$ python -q
>>> import numpy as np
>>> from numpy import linalg as LA
>>> np.set_printoptions(precision=2, suppress=True, linewidth=200, legacy="1.25")
>>> arr = np.load("a.npy")
>>> print(arr)
[[-1.1 -0.3  1.5 -1.2 -1.7  0.3]
 [-1.   1.1  0.1  1.8  2.5  1.4]
 [ 0.   1.  -1.2  0.5 -0.2 -0.3]
 [-0.4  0.  -0.4  1.1 -0.9  2.6]
 [ 1.4  1.4  0.9  0.1 -1.3 -1.5]]
>>> cov = arr.T @ arr
>>> print(np.round(LA.eigvalsh(cov)[::-1], 2) + 0)
[20.62 10.7   5.71  4.    1.22  0.  ]
>>> print(LA.svd(arr, compute_uv=False) ** 2)
[20.62 10.7   5.71  4.    1.22]
>>> W1 = np.array([[9, 2, 3, 9],
...     [2, 0, 6, 4],
...     [7, 0, 8, 7],
...     [5, 2, 8, 0],
...     [0, 9, 0, 3],
...     [6, 6, 0, 2]])
>>> c = np.array([-3, -1, -3, -3])
>>> act = np.maximum(arr @ W1 + c, 0)
>>> print((act > 0).mean(axis=0))
[0.6 0.4 0.6 0.4]
>>> print((act > 0).astype(int))
[[0 0 0 0]
 [1 1 1 1]
 [0 0 0 0]
 [1 1 1 0]
 [1 0 1 1]]
>>> print(LA.matrix_rank(act))
3
>>> C = np.array([[-5, 4, -5], [-4, 2, 3], [-1, 4, 0], [2, 0, 5]])
>>> print((act @ C).round(6).argmax(axis=1))
[0 1 0 1 1]
>>> print(arr.mean(axis=0))
[-0.22  0.64  0.18  0.46 -0.32  0.5 ]
>>> print(arr.sum(axis=0))
[-1.1  3.2  0.9  2.3 -1.6  2.5]
>>> print(LA.svd(arr, compute_uv=False))
[4.54 3.27 2.39 2.   1.1 ]
>>> print(arr.sum(axis=1))
[-2.5  5.9 -0.2  2.   1. ]
>>> print(arr - arr[0])
[[ 0.   0.   0.   0.   0.   0. ]
 [ 0.1  1.4 -1.4  3.   4.2  1.1]
 [ 1.1  1.3 -2.7  1.7  1.5 -0.6]
 [ 0.7  0.3 -1.9  2.3  0.8  2.3]
 [ 2.5  1.7 -0.6  1.3  0.4 -1.8]]
>>> vec = np.array([-5, 1, 3, 1, 1, -5])
>>> a = np.maximum(arr @ vec, 0)
>>> print(arr * (a > 1e-9)[:, None])
[[-1.1 -0.3  1.5 -1.2 -1.7  0.3]
 [-1.   1.1  0.1  1.8  2.5  1.4]
 [ 0.   0.  -0.   0.  -0.  -0. ]
 [-0.   0.  -0.   0.  -0.   0. ]
 [ 1.4  1.4  0.9  0.1 -1.3 -1.5]]
>>> print(np.tanh(arr @ vec))
[ 1.    1.   -0.66 -1.    1.  ]
>>> f = np.array([-2, 1])
>>> print(np.convolve(arr[2], f))
[ 0.  -2.   3.4 -2.2  0.9  0.4 -0.3]
>>> J = np.array([[-1.1, 0.5, -1.5, 0.4, 0.0, 1.5],
...     [0.4, 0.5, -0.6, -1.0, -0.5, -0.4],
...     [0.0, 0.0, -2.3, 0.5, 0.0, 0.5],
...     [-0.1, 2.2, -1.4, -0.1, 0.3, -1.6]])
>>> J[:, 1] *= 3
>>> print(J)
[[-1.1  1.5 -1.5  0.4  0.   1.5]
 [ 0.4  1.5 -0.6 -1.  -0.5 -0.4]
 [ 0.   0.  -2.3  0.5  0.   0.5]
 [-0.1  6.6 -1.4 -0.1  0.3 -1.6]]
>>> print(round(float(LA.norm(J, 2)), 2))
7.3
>>> print(round(float(LA.norm(J[3] - J[2])), 2))
7.02
>>> print(LA.norm(J, axis=1).argmax())
3
>>> print(LA.norm(J, axis=0))
[1.17 6.93 3.14 1.19 0.58 2.28]
>>> mat = np.load("sample17.npy")
>>> print(mat)
[[ 3.8   0.43 -3.81  2.75 -2.35]
 [ 0.59  0.22  0.03  2.43 -2.7 ]
 [ 0.24  0.16  0.04  1.12 -1.45]
 [ 2.17  0.22 -1.92  2.54 -2.62]
 [ 0.    0.05 -0.1   0.    0.01]
 [ 0.39  0.17  0.04  1.21 -1.42]
 [ 3.25  0.2  -3.83  0.44  0.42]
 [ 3.77  0.39 -3.82  2.78 -2.42]
 [ 0.29  0.02  0.01  1.11 -1.38]
 [ 3.82  0.42 -3.84  2.87 -2.36]
 [ 0.27  0.09 -0.04  1.2  -1.48]
 [ 0.59  0.25  0.    2.32 -2.85]
 [ 2.24  0.37 -1.91  2.59 -2.59]
 [ 3.73  0.34 -3.89  2.78 -2.45]
 [ 3.13  0.21 -3.81  0.35  0.36]]
>>> print(LA.svd(J, compute_uv=False))
[7.3  3.09 1.51 1.07]
>>> print(LA.matrix_rank(J))
4
>>> print(np.count_nonzero(J))
20
>>> print(round(float(LA.norm(J)), 2))
8.14
>>> print(J.sum(axis=0))
[-0.8  9.6 -5.8 -0.2 -0.2  0. ]
>>> print(np.diff(J, axis=0))
[[ 1.5  0.   0.9 -1.4 -0.5 -1.9]
 [-0.4 -1.5 -1.7  1.5  0.5  0.9]
 [-0.1  6.6  0.9 -0.6  0.3 -2.1]]
>>> print(np.unravel_index(np.abs(J).argmax(), J.shape))
(3, 1)
>>> print(J.sum(axis=1))
[ 0.8 -0.6 -1.3  3.7]
>>> print(J.mean(axis=0))
[-0.2   2.4  -1.45 -0.05 -0.05  0.  ]
>>> print(J.shape)
(4, 6)
